>>> import numpy as np
>>> from numpy import linalg as LA
>>> np.set_printoptions(precision=2, suppress=True, linewidth=140)
>>> r0 = np.array([4, -2, 3, 4, -3])
>>> g = np.array([2, -3, 0])
>>> F = r0[:, None] + g[None, :]
>>> F
array([[ 6,  1,  4],
       [ 0, -5, -2],
       [ 5,  0,  3],
       [ 6,  1,  4],
       [-1, -6, -3]])
>>> B = np.array([[-1, 2], [-2, -1]])
>>> cent = np.kron(B, F)
>>> LA.matrix_rank(cent)
np.int64(4)
>>> cent.shape
(10, 6)
>>> blk = np.stack([F, -2 * F, F[::-1]])
>>> (blk @ F.T).shape
(3, 5, 5)
>>> print(np.einsum("bij,cij->bc", blk, blk))
[[ 215 -430  -40]
 [-430  860   80]
 [ -40   80  215]]
>>> U, sigma, VT = LA.svd(F, full_matrices=False)
>>> U.shape, sigma.shape, VT.shape
((5, 3), (3,), (3, 3))
>>> (sigma > 1e-8).sum()
np.int64(2)
>>> U, sigma, VT = LA.svd(F)
>>> sigma.round(2) + 0
array([12.61,  7.48,  0.  ])
>>> B = U[:, :2] @ np.diag(sigma[:2]) @ VT[:2]
>>> B.round(2) + 0
array([[ 6.,  1.,  4.],
       [ 0., -5., -2.],
       [ 5.,  0.,  3.],
       [ 6.,  1.,  4.],
       [-1., -6., -3.]])
>>> rank = LA.matrix_rank(F)
>>> rank
np.int64(2)
>>> null = LA.svd(F)[2][rank:].T
>>> np.allclose(F @ null, 0)
True
>>> LA.matrix_rank(F.T @ F), LA.matrix_rank(F @ F.T)
(np.int64(2), np.int64(2))
>>> np.round(F @ null, 2) + 0
array([[0.],
       [0.],
       [0.],
       [0.],
       [0.]])
>>> print([int(LA.matrix_rank(np.delete(F, i, axis=0))) for i in range(5)])
[2, 2, 2, 2, 2]
>>> [int(LA.matrix_rank(F[:, :j + 1])) for j in range(3)]
[1, 2, 2]
>>> E = np.diag(np.array([5, 5, 2, 1, 2, 0])) + -1 * np.eye(6, k=1) + -1 * np.eye(6, k=-1)
>>> E
array([[ 5., -1.,  0.,  0.,  0.,  0.],
       [-1.,  5., -1.,  0.,  0.,  0.],
       [ 0., -1.,  2., -1.,  0.,  0.],
       [ 0.,  0., -1.,  1., -1.,  0.],
       [ 0.,  0.,  0., -1.,  2., -1.],
       [ 0.,  0.,  0.,  0., -1.,  0.]])
>>> U, sigma, VT = LA.svd(F)
>>> vecs = VT[:(sigma > 1e-8).sum()]
>>> rng = np.random.default_rng(931883)
>>> x = F[1] + 4 * F[3] + rng.integers(2) * np.eye(3)[0]
>>> x
array([24., -1., 14.])
>>> np.allclose(vecs.T @ vecs @ x, x)
True
>>> print(LA.matrix_rank(np.vstack([F, x])))
2
>>> np.diag(vecs.T @ vecs)
array([0.76, 0.89, 0.34])
>>> w, vecs = LA.eigh(E)
>>> print(np.round(vecs.T @ vecs, 2) + 0)
[[1. 0. 0. 0. 0. 0.]
 [0. 1. 0. 0. 0. 0.]
 [0. 0. 1. 0. 0. 0.]
 [0. 0. 0. 1. 0. 0.]
 [0. 0. 0. 0. 1. 0.]
 [0. 0. 0. 0. 0. 1.]]
>>> np.unique(w.round(6) + 0, return_counts=True)[1]
array([1, 1, 1, 1, 1, 1])
>>> print(LA.svd(E, compute_uv=False))
[6.14 4.23 3.03 1.98 0.58 0.21]
>>> np.round(np.abs(vecs[:, -1]), 2) + 0
array([0.65, 0.74, 0.19, 0.04, 0.01, 0.  ])
>>> print(LA.eigvalsh(E + 2 * np.eye(6)))
[1.42 2.21 3.98 5.03 6.23 8.14]
>>> print(w)
[-0.58  0.21  1.98  3.03  4.23  6.14]
>>> np.abs(vecs[:, -1]).round(6).argmax()
np.int64(1)
>>> w, vecs = LA.eigh(E)
>>> x = np.array([0, 2, -1, 0, 0, 1])
>>> print(np.round(vecs * np.maximum(w, 0) @ vecs.T, 2) + 0)
[[ 5.   -1.    0.    0.    0.    0.  ]
 [-1.    5.   -1.    0.01  0.01  0.01]
 [ 0.   -1.    2.02 -0.96  0.04  0.07]
 [ 0.    0.01 -0.96  1.09 -0.9   0.18]
 [ 0.    0.01  0.04 -0.9   2.12 -0.79]
 [ 0.    0.01  0.07  0.18 -0.79  0.36]]
>>> print(np.abs(E).sum(axis=1).max(), round(np.abs(w).max(), 2))
7.0 6.14
>>> E.inv()
Traceback (most recent call last):
  File "<python-input-51>", line 1, in <module>
    E.inv()
    ^^^^^
AttributeError: 'numpy.ndarray' object has no attribute 'inv'
>>> print(round(float(LA.det(E)), 2))
-19.0
>>> E @ E
array([[ 26., -10.,   1.,   0.,   0.,   0.],
       [-10.,  27.,  -7.,   1.,   0.,   0.],
       [  1.,  -7.,   6.,  -3.,   1.,   0.],
       [  0.,   1.,  -3.,   3.,  -3.,   1.],
       [  0.,   0.,   1.,  -3.,   6.,  -2.],
       [  0.,   0.,   0.,   1.,  -2.,   1.]])
>>> np.allclose(E @ E.T, E.T @ E)
True
>>> print(np.trace(E))
15.0
>>> (E + E.T) / 2
array([[ 5., -1.,  0.,  0.,  0.,  0.],
       [-1.,  5., -1.,  0.,  0.,  0.],
       [ 0., -1.,  2., -1.,  0.,  0.],
       [ 0.,  0., -1.,  1., -1.,  0.],
       [ 0.,  0.,  0., -1.,  2., -1.],
       [ 0.,  0.,  0.,  0., -1.,  0.]])
>>> np.sort(np.abs(LA.eigvals(E)))
array([0.21, 0.58, 1.98, 3.03, 4.23, 6.14])
>>> np.round(np.abs(LA.eigvals(E)).max(), 2)
np.float64(6.14)
>>> feats = np.load("dump.npy")
>>> feats
array([[0.38, 0.48],
       [0.48, 0.62]])
>>> feats @ LA.pinv(feats) @ feats
array([[0.38, 0.48],
       [0.48, 0.62]])
>>> LA.lstsq(feats[:-1].T, feats[-1])[2]
np.int32(1)
>>> np.abs(np.diag(LA.qr(feats)[1])) > 1e-9
array([ True, False])
>>> print(np.allclose(feats[:-1].T @ LA.lstsq(feats[:-1].T, feats[-1])[0], feats[-1]))
True
